$ ipython --no-banner

In [1]: import numpy as np

In [2]: np.set_printoptions(precision=3, suppress=True, linewidth=160)

In [3]: data = np.loadtxt("a.csv", delimiter=",")

In [4]: data
Out[4]: 
array([[-2.,  2.,  1.,  4., -4., -2.],
       [ 1., -2., -1., -2.,  4.,  2.],
       [ 1.,  2.,  2., -2., -4., -4.],
       [-2.,  2.,  1., -4.,  4.,  2.],
       [ 1., -2., -1.,  2., -4., -2.],
       [ 1.,  2.,  2.,  2.,  4.,  4.]])

In [5]: np.linalg.determinant(data)
AttributeError: module 'numpy.linalg' has no attribute 'determinant'


In [6]: np.sort(np.abs(np.linalg.eigvals(data)))
Out[6]: array([0.716, 0.716, 3.363, 3.363, 6.647, 6.647])

In [7]: data.inv()
AttributeError: 'numpy.ndarray' object has no attribute 'inv'


In [8]: data @ data
Out[8]: 
array([[ -7.,   6.,   2., -42.,  36.,  12.],
       [  5.,  -4.,  -1.,  30., -24.,  -6.],
       [ -2.,  -2.,  -3., -12., -12., -18.],
       [ 21., -18.,  -6.,  14., -12.,  -4.],
       [-15.,  12.,   3., -10.,   8.,   2.],
       [  6.,   6.,   9.,   4.,   4.,   6.]])

In [9]: (data + data.T) / 2
Out[9]: 
array([[-2. ,  1.5,  1. ,  1. , -1.5, -0.5],
       [ 1.5, -2. ,  0.5,  0. ,  1. ,  2. ],
       [ 1. ,  0.5,  2. , -0.5, -2.5, -1. ],
       [ 1. ,  0. , -0.5, -4. ,  3. ,  2. ],
       [-1.5,  1. , -2.5,  3. , -4. ,  1. ],
       [-0.5,  2. , -1. ,  2. ,  1. ,  4. ]])

In [10]: np.allclose(data, data.T)
Out[10]: False

In [11]: np.trace(data)
Out[11]: np.float64(-6.0)

In [12]: X = np.load("run17.npy")

In [13]: X
Out[13]: 
array([[-30, -45,  45,   5,  20],
       [ 24,  36, -36,  -4, -16],
       [-24, -36,  36,   4,  16],
       [ 12,  18, -18,  -2,  -8]])

In [14]: round(np.linalg.norm(X, 2) / np.linalg.norm(X), 3)
Out[14]: np.float64(1.0)

In [15]: np.linalg.cond(X) > 100
Out[15]: np.True_

In [16]: [round(float(x), 3) for x in np.linalg.svd(X, compute_uv=False)[:3]]
Out[16]: [114.521, 0.0, 0.0]

In [17]: np.argsort(-np.linalg.norm(X, axis=0).round(6), kind="stable")[:3]
Out[17]: array([1, 2, 0])

In [18]: np.linalg.inv(X)
LinAlgError: Last 2 dimensions of the array must be square


In [19]: np.linalg.lstsq(X[:-1].T, X[-1])[2]
Out[19]: np.int32(1)

In [20]: J = np.loadtxt("m.csv", delimiter=",")

In [21]: J
Out[21]: 
array([[-3.01 ,  2.096,  2.545, -0.791, -2.108],
       [-0.37 ,  3.231, -2.006, -2.792, -1.613],
       [ 0.829, -2.091,  4.087,  1.255,  1.289],
       [ 3.655, -1.571,  1.95 ,  2.29 ,  0.358],
       [ 0.324,  1.488, -1.575, -1.054, -4.369],
       [ 1.629, -0.632,  0.975, -4.372, -1.371],
       [-1.216,  3.17 ,  0.866, -2.125,  2.864],
       [ 0.665,  1.014,  4.388, -0.769, -1.919],
       [-0.225,  3.694, -1.309,  1.841,  2.49 ],
       [-0.503, -4.84 , -0.859, -0.368,  0.667],
       [-0.622, -3.25 ,  1.156,  2.968,  1.976],
       [-1.453,  3.986,  0.502, -2.55 , -0.498],
       [-4.921, -0.272,  0.518, -0.374, -0.548],
       [ 1.052, -3.522,  2.424, -1.331,  1.961],
       [-0.375,  0.216,  4.682, -0.379, -1.658],
       [-0.296,  4.773,  0.178,  1.448,  0.063],
       [-2.519,  0.297, -4.109, -1.211,  0.462],
       [ 1.626, -2.633,  2.965, -0.37 ,  2.548],
       [-0.743,  2.861,  2.799, -0.167, -2.898],
       [-0.882,  1.633,  3.396,  0.968, -3.015],
       [ 1.919,  0.224,  0.921, -4.164, -1.755],
       [-2.48 , -0.013, -2.092, -3.155, -2.126]])

In [22]: cen = (J - J.mean(axis=0)) / J.std(axis=0)

In [23]: np.argwhere(np.abs(cen) > 2)
Out[23]: 
array([[ 3,  0],
       [ 9,  1],
       [12,  0],
       [16,  2]])

In [24]: b = np.linalg.lstsq(np.delete(cen, 3, axis=1), cen[:, 3])[0]

In [25]: np.abs(b).argmax()
Out[25]: np.int64(3)

In [26]: round(float(1 - np.var(cen[:, 3] - np.delete(cen, 3, axis=1) @ b)), 3)
Out[26]: 0.186

In [27]: u = np.array([-1, -1])

In [28]: np.cross(J[10, :3], J[0, :3])
Out[28]: array([-10.694,  -1.897, -11.086])

In [29]: np.convolve(J[10], u)
Out[29]: array([ 0.622,  3.872,  2.094, -4.124, -4.944, -1.976])

In [30]: Z = np.sign(np.array([[1, 1, 2, 2], [1, 2, 1, 2], [1, 2, 0, 0], [0, 2, 0, 0]]))

In [31]: A2 = (np.tril(Z, -1) + np.eye(4)) @ (np.triu(Z, 1) + np.eye(4))

In [32]: evals = np.array([-3, -1, 3, 3])

In [33]: K = np.rint(A2 * evals @ np.linalg.inv(A2)) + 0

In [34]: K
Out[34]: 
array([[ -1.,  -6.,   4.,   4.],
       [  4., -15.,   8.,   8.],
       [  4., -18.,  11.,   8.],
       [  8., -12.,   4.,   7.]])

In [35]: A2 = K[0, 0] * K[1:] - np.outer(K[1:, 0], K[0])

In [36]: A2
Out[36]: 
array([[  0.,  39., -24., -24.],
       [  0.,  42., -27., -24.],
       [  0.,  60., -36., -39.]])

In [37]: np.linalg.matrix_rank(A2), np.linalg.matrix_rank(K)
Out[37]: (np.int64(3), np.int64(4))
